$ python -q
>>> import numpy as np
>>> from numpy import linalg as LA
>>> np.set_printoptions(precision=3, suppress=True, linewidth=140)
>>> A2 = np.array([[0, -1], [1, 1]])
>>> M = np.tile(A2, (2, 2))
>>> print(M)
[[ 0 -1  0 -1]
 [ 1  1  1  1]
 [ 0 -1  0 -1]
 [ 1  1  1  1]]
>>> # rows 0 and 2 are equal
>>> left, sigma, vt = LA.svd(M, full_matrices=False)
>>> print(np.round(left.T @ left, 3) + 0)
[[1. 0. 0. 0.]
 [0. 1. 0. 0.]
 [0. 0. 1. 0.]
 [0. 0. 0. 1.]]
>>> print(np.cumsum(sigma ** 2) / np.sum(sigma ** 2))
[0.873 1.    1.    1.   ]
>>> print(round(float(np.sqrt((sigma ** 2).sum())), 3), np.round(LA.norm(M), 3))
3.464 3.464
>>> print(np.abs(left[:, 0]).round(6).argmax())
1
>>> print(np.round(sigma / sigma[0], 3) + 0)
[1.    0.382 0.    0.   ]
>>> left, sigma, vt = LA.svd(M)
>>> vecs = vt[:(sigma > 1e-8).sum()]
>>> rng = np.random.default_rng(33)
>>> vec = M[0] + 2 * M[3] + rng.integers(2) * np.eye(4)[2]
>>> print(vec)
[2. 1. 3. 1.]
>>> print(round(float(LA.norm(vec - vecs.T @ vecs @ vec)), 3))
0.707
>>> print(np.allclose(vecs.T @ vecs @ vec, vec))
False
>>> print(LA.matrix_rank(np.vstack([M, vec])))
3
>>> vec = np.array([2, 0, 2, -3])
>>> h1 = np.maximum(M @ vec, 0)
>>> print(np.flatnonzero(h1 > 1e-9))
[0 1 2 3]
>>> print(M.T @ h1)
[ 2 -4  2 -4]
>>> A2 = np.array([[3], [1], [3], [3], [2], [2]])
>>> Z = np.array([[2, 5, 2, 0]])
>>> F = A2 @ Z + 0.3 * rng.normal(size=(6, 4))
>>> print(F)
[[ 5.831 15.177  6.013 -0.471]
 [ 2.3    4.971  2.186  0.551]
 [ 6.081 14.678  5.796  0.305]
 [ 5.563 15.079  6.113 -0.345]
 [ 4.051 10.167  3.768 -0.144]
 [ 4.163  9.61   3.736  0.286]]
>>> vec = np.array([-1, 3, 3, 2])
>>> target = F @ vec
>>> c, lr = np.zeros(4), 1 / LA.norm(F, 2) ** 2
>>> for i in range(30):
...     c -= lr * F.T @ (F @ c - target)
...     if i % 5 == 0: print(i, round(LA.norm(F @ c - target), 3))
... 
0 1.356
5 1.354
10 1.353
15 1.351
20 1.35
25 1.348
>>> print(round(LA.cond(F), 3))
279.133
